In [1]: import numpy as np

In [2]: np.set_printoptions(precision=2, suppress=True, linewidth=200, legacy="1.25")

In [3]: data = np.array([[0.8, 1.2, -0.1, 0.2, -0.8, 1.2, -0.4],
   ...:     [-2.3, -1.7, 0.4, -1.4, 0.5, -0.3, -1.4],
   ...:     [-1.0, 2.0, 0.3, -1.4, -1.6, 0.2, 0.4],
   ...:     [1.3, 0.3, 1.3, 0.9, -0.5, 1.1, 1.6],
   ...:     [-2.4, -1.6, -1.6, -0.4, -1.0, 0.1, 0.9],
   ...:     [1.4, -0.8, 0.4, -0.8, 1.5, -1.1, 0.8],
   ...:     [0.5, -0.9, -1.2, 1.5, 1.7, -0.1, 0.5],
   ...:     [-0.3, 0.1, 1.2, 1.6, -1.9, -2.2, -2.0],
   ...:     [0.5, -0.2, 1.6, -1.0, -1.5, -1.7, -1.5],
   ...:     [-0.8, -0.3, 0.6, 0.9, 0.0, 1.6, 0.6],
   ...:     [-0.5, -1.6, -2.0, 0.2, 0.7, -0.2, 0.1]])

In [4]: data[:, 2] *= 3

In [5]: data
Out[5]: 
array([[ 0.8,  1.2, -0.3,  0.2, -0.8,  1.2, -0.4],
       [-2.3, -1.7,  1.2, -1.4,  0.5, -0.3, -1.4],
       [-1. ,  2. ,  0.9, -1.4, -1.6,  0.2,  0.4],
       [ 1.3,  0.3,  3.9,  0.9, -0.5,  1.1,  1.6],
       [-2.4, -1.6, -4.8, -0.4, -1. ,  0.1,  0.9],
       [ 1.4, -0.8,  1.2, -0.8,  1.5, -1.1,  0.8],
       [ 0.5, -0.9, -3.6,  1.5,  1.7, -0.1,  0.5],
       [-0.3,  0.1,  3.6,  1.6, -1.9, -2.2, -2. ],
       [ 0.5, -0.2,  4.8, -1. , -1.5, -1.7, -1.5],
       [-0.8, -0.3,  1.8,  0.9,  0. ,  1.6,  0.6],
       [-0.5, -1.6, -6. ,  0.2,  0.7, -0.2,  0.1]])

In [6]: B = data / np.linalg.norm(data, axis=1, keepdims=True)

In [7]: gram = B @ B.T

In [8]: round(float(np.degrees(np.arccos(np.clip(gram[10, 8], -1, 1)))), 2)
Out[8]: 147.43

In [9]: np.argwhere(np.triu(np.abs(gram) > 0.95, 1))
Out[9]: array([], shape=(0, 2), dtype=int64)

In [10]: P = data @ np.linalg.solve(data.T @ data, data.T)

In [11]: np.round(np.trace(P), 2)
Out[11]: 7.0

In [12]: x = np.array([0, -3, 0, 3, 2, 3, 3])

In [13]: rhs = data @ x

In [14]: np.round(np.linalg.pinv(data) @ data, 2) + 0
Out[14]: 
array([[1., 0., 0., 0., 0., 0., 0.],
       [0., 1., 0., 0., 0., 0., 0.],
       [0., 0., 1., 0., 0., 0., 0.],
       [0., 0., 0., 1., 0., 0., 0.],
       [0., 0., 0., 0., 1., 0., 0.],
       [0., 0., 0., 0., 0., 1., 0.],
       [0., 0., 0., 0., 0., 0., 1.]])

In [15]: rhs
Out[15]: array([ -2.2,  -3.2, -11.6,   8.9,   4.6,   2.1,  11.8, -11.9, -15. ,  10.2,   6.5])

In [16]: np.round(np.linalg.solve(data.T @ data, data.T @ rhs), 2) + 0
Out[16]: array([ 0., -3.,  0.,  3.,  2.,  3.,  3.])

In [17]: np.round(np.linalg.lstsq(data, rhs)[0], 2) + 0
Out[17]: array([ 0., -3.,  0.,  3.,  2.,  3.,  3.])

In [18]: rng = np.random.default_rng(151)

In [19]: rhs = rhs + 0.05 * rng.normal(size=11)

In [20]: rhs
Out[20]: array([ -2.3 ,  -3.26, -11.66,   8.96,   4.52,   2.15,  11.81, -11.91, -14.98,  10.12,   6.51])

In [21]: coef, *_ = np.linalg.lstsq(data, rhs)

In [22]: coef.round(2) + 0
Out[22]: array([ 0.02, -3.  ,  0.  ,  3.  ,  2.01,  2.97,  3.02])

In [23]: round(float(np.linalg.norm(rhs - data @ coef)), 2)
Out[23]: 0.1

In [24]: np.round(data.T @ (rhs - data @ coef), 2) + 0
Out[24]: array([0., 0., 0., 0., 0., 0., 0.])

In [25]: B = np.c_[data[:, :6] @ np.array([[-2, 3, 0, 1, -2, -4],
    ...:     [3, -4, -1, 2, 3, 0],
    ...:     [-4, -3, 4, 4, 0, -2],
    ...:     [-3, -3, 4, 2, 4, -3],
    ...:     [-5, -3, 5, 3, -2, -3],
    ...:     [-1, -3, 3, 1, -3, 2]]), np.array([-2, -1, -1, 4, 2, 2, -4, 5, -3, -5, -1])]

In [26]: B
Out[26]: 
array([[  5.4,  -3.3,  -2. ,   1.2,   0.8,   1.6,  -2. ],
       [ -3.3,  -0.1,   2.5,  -2.5,  -6.2,   8.9,  -1. ],
       [ 16.4,  -5.3, -11.4,  -0.8,   5. ,  11.6,  -1. ],
       [-18.6, -13.5,  19.7,  18.9,  -0.4, -12. ,   4. ],
       [ 25.3,  17.5, -23.9, -28.5,   0.1,  23.6,   2. ],
       [-14. ,   5. ,   6.6,   6.4,  -8.1, -12.3,   2. ],
       [ -2.2,   6.6,   0.7,  -7.7,  -0.8,  -4.6,  -4. ],
       [ -6.6,  -4.6,   4.6,   9.6,  17.7,  -9.5,   5. ],
       [ -8.6,   0.5,   2.8,  11.1,   2.5,  -7.5,  -3. ],
       [-10.8, -14.1,  15.9,   9.2,  -0.5,   0.1,  -5. ],
       [ 16.3,  20.8, -18.7, -25.4,  -3.8,  10.9,  -1. ]])

In [27]: np.round(np.linalg.norm(B - data @ np.linalg.lstsq(data, B)[0], axis=0), 2) + 0
Out[27]: array([0.  , 0.  , 0.  , 0.  , 0.  , 0.  , 8.21])

In [28]: np.linalg.norm(np.linalg.qr(data)[0].T @ B, axis=0) ** 2 / ((B ** 2).sum(axis=0) + 1e-12)
Out[28]: array([1.  , 1.  , 1.  , 1.  , 1.  , 1.  , 0.36])

In [29]: np.round(np.linalg.lstsq(data, B[:, 0])[0], 2) + 0
Out[29]: array([-2.,  3., -4., -3., -5., -1.,  0.])
